$ ipython --no-banner

In [1]: import numpy as np

In [2]: import numpy.linalg as la

In [3]: np.set_printoptions(precision=2, suppress=True, linewidth=200)

In [4]: def rnd(a):
   ...:     return np.round(a, 2) + 0
   ...: 

In [5]: rng = np.random.default_rng(427498)

In [6]: J = rng.normal(size=(30, 7)) + 5 * np.array([5, 4, 3, 1, 0, 2, 2])

In [7]: print(rnd(J))
[[25.06 19.95 14.89  5.89 -0.67 10.68  9.66]
 [24.67 19.97 13.51  4.85 -0.44  9.81 10.47]
 [23.95 22.33 16.02  4.65 -2.17 10.08 10.83]
 [25.55 21.04 16.05  5.54  1.04  9.65 12.27]
 [24.53 20.35 14.86  3.67  0.34  9.49 10.65]
 [24.2  18.57 13.84  5.55  0.43  9.77  8.88]
 [28.3  19.86 15.03  6.36 -0.85  8.69 10.62]
 [24.75 19.7  15.6   4.52 -1.21  8.87 10.3 ]
 [23.82 20.63 15.86  5.54 -1.7   9.46  9.82]
 [25.02 19.16 14.45  3.65  1.62 10.36 12.08]
 [24.42 19.32 13.9   4.51  0.7  10.32  9.48]
 [24.82 20.6  15.28  4.53 -0.62 10.5  10.08]
 [24.12 19.5  16.4   4.86  0.66  9.   10.53]
 [26.13 18.91 15.06  4.01 -0.5  10.21 10.65]
 [25.44 18.33 14.79  4.54 -1.91 10.74  9.12]
 [25.06 19.44 15.23  5.99 -0.57 11.3  10.7 ]
 [24.52 20.39 12.67  5.56  0.3  10.54 11.12]
 [24.56 19.64 15.57  6.58 -0.71 10.83 10.85]
 [22.64 18.57 13.48  6.26 -0.19 11.06  9.9 ]
 [22.88 19.76 15.9   4.9  -0.04  9.96  9.45]
 [24.4  20.15 16.19  5.23 -2.15  9.83  9.3 ]
 [27.2  19.97 14.76  2.67  1.   10.73 10.28]
 [25.79 20.22 15.65  5.8  -1.11  8.84  9.74]
 [25.04 20.52 13.89  5.81  0.29 10.21 11.67]
 [26.03 20.61 15.65  3.37  0.74  9.42  9.98]
 [23.1  19.31 14.82  3.49 -1.04 10.81 10.01]
 [24.35 19.19 14.61  5.05  1.76  8.85 10.17]
 [26.08 21.06 15.34  6.64  1.05 10.4  10.75]
 [23.44 19.9  15.12  4.5   0.63 11.33 10.63]
 [23.04 20.23 14.6   5.63 -1.32  9.95 10.35]]

In [8]: r0 = np.array([-7, -5])

In [9]: print(rnd(np.cross(J[3, :3], J[18, :3])))
[-14.56  18.96  -1.69]

In [10]: print(rnd(np.polyval(r0, J[3])))
[-183.84 -152.27 -117.37  -43.77  -12.31  -72.54  -90.87]

In [11]: labels = J[:, 5] > np.median(J[:, 5])

In [12]: r0 = J[labels].mean(axis=0) - J[~labels].mean(axis=0)

In [13]: print((((J - J.mean(axis=0)) @ r0 > 0) == labels).mean())
0.9

In [14]: print(labels.astype(int))
[1 0 0 0 0 0 0 0 0 1 1 1 0 1 1 1 1 1 1 0 0 1 0 1 0 1 0 1 1 0]

In [15]: print(rnd(r0))
[ 0.14 -0.47 -0.7  -0.06  0.36  1.22  0.24]

In [16]: print(((J - J.mean(axis=0)) @ r0 > 0).astype(int))
[1 1 0 0 0 1 0 0 0 1 1 0 0 1 1 1 1 1 1 0 0 1 0 1 0 1 0 1 1 0]
